>>> import numpy as np
>>> np.set_printoptions(precision=3, suppress=True, linewidth=200, floatmode="fixed")
>>> X = np.loadtxt("m.csv", delimiter=",")
>>> print(X)
[[ 1.000  1.000  1.000  1.000 -1.000 -1.000 -1.000 -1.000]
 [ 1.000  1.000  1.000  1.000  1.000  1.000  1.000  1.000]]
>>> # column 1 repeats column 0
>>> t3 = np.stack([X, 3 * X, X[::-1]])
>>> print(t3.sum(axis=0))
[[ 5.000  5.000  5.000  5.000 -3.000 -3.000 -3.000 -3.000]
 [ 5.000  5.000  5.000  5.000  3.000  3.000  3.000  3.000]]
>>> print(np.linalg.matrix_rank(t3.reshape(3, -1)))
2
>>> print(np.linalg.matrix_rank(t3))
[2 2 2]
>>> feats = np.load("a.npy")
>>> print(feats)
[[ 2  4 -3]
 [ 0  1 -5]
 [ 0  0 -5]]
>>> x0 = np.array([1, 1, 2])
>>> h1 = np.maximum(feats @ x0, 0)
>>> print(np.maximum(feats @ x0, 0) - np.maximum(-feats @ x0, 0))
[  0  -9 -10]
>>> print(feats * (h1 > 1e-9)[:, None])
[[0 0 0]
 [0 0 0]
 [0 0 0]]
>>> print(h1)
[0 0 0]
>>> print(round(float(np.linalg.eigvals(feats).sum().real), 3))
-2.0
>>> print(np.kron(np.eye(2, dtype=int), feats))
[[ 2  4 -3  0  0  0]
 [ 0  1 -5  0  0  0]
 [ 0  0 -5  0  0  0]
 [ 0  0  0  2  4 -3]
 [ 0  0  0  0  1 -5]
 [ 0  0  0  0  0 -5]]
>>> print(round(float(np.linalg.det(2 * feats)), 3), np.round(np.linalg.det(feats), 3))
-80.0 -10.0
>>> print(np.round(np.linalg.norm(feats, 2) / np.linalg.norm(feats), 3))
0.909
>>> print(np.abs(np.linalg.svd(feats)[2][-1]))
[0.885 0.463 0.043]
>>> print(round(np.log10(np.linalg.cond(feats))))
1
>>> print(np.argsort(-np.linalg.norm(feats, axis=0).round(6), kind="stable")[:3])
[2 1 0]
>>> print([round(float(x), 3) for x in np.linalg.svd(feats, compute_uv=False)[:3]])
[8.133, 3.708, 0.332]
>>> left, sig, vt = np.linalg.svd(feats)
>>> print(np.argmax(sig[:-1] / (sig[1:] + 1e-6)) + 1)
2
>>> out = left[:, :2] @ np.diag(sig[:2]) @ vt[:2]
>>> print(np.round(np.linalg.norm(feats - out) / np.linalg.norm(feats), 3))
0.037
>>> print(out)
[[ 1.957  4.023 -2.998]
 [ 0.217  0.886 -5.011]
 [-0.192  0.101 -4.991]]
>>> print(np.linalg.matrix_rank(out))
2
>>> r0, v = feats[2], feats[1]
>>> print(r0 @ r0)
25
>>> print(r0 @ v)
25
>>> p = (r0 @ v) / (r0 @ r0) * r0
>>> print(v - p)
[0.000 1.000 0.000]
>>> print((v - p) @ r0)
0.0
>>> print(np.linalg.matrix_rank(np.outer(r0, v)))
1
>>> out = np.array([[0, 0], [2, 1]])
>>> W2 = np.array([[-1, 3, 0], [-3, -1, 2], [-2, -1, -1]])
>>> A = np.kron(out, W2)
>>> print(A)
[[ 0  0  0  0  0  0]
 [ 0  0  0  0  0  0]
 [ 0  0  0  0  0  0]
 [-2  6  0 -1  3  0]
 [-6 -2  4 -3 -1  2]
 [-4 -2 -2 -2 -1 -1]]
>>> rng = np.random.default_rng(53371)
>>> lab = rng.permutation(6)
>>> print(lab)
[1 3 5 0 4 2]
>>> out = A[lab][:, lab]
>>> print(round(float(np.linalg.det(out)), 3), round(np.linalg.det(A[lab]), 3))
0.0 0.0
>>> print(np.allclose(out, A))
False
>>> print(out)
[[ 0  0  0  0  0  0]
 [ 6 -1  0 -2  3  0]
 [-2 -2 -1 -4 -1 -2]
 [ 0  0  0  0  0  0]
 [-2 -3  2 -6 -1  4]
 [ 0  0  0  0  0  0]]
>>> print(np.diag(out))
[ 0 -1 -1  0 -1  0]
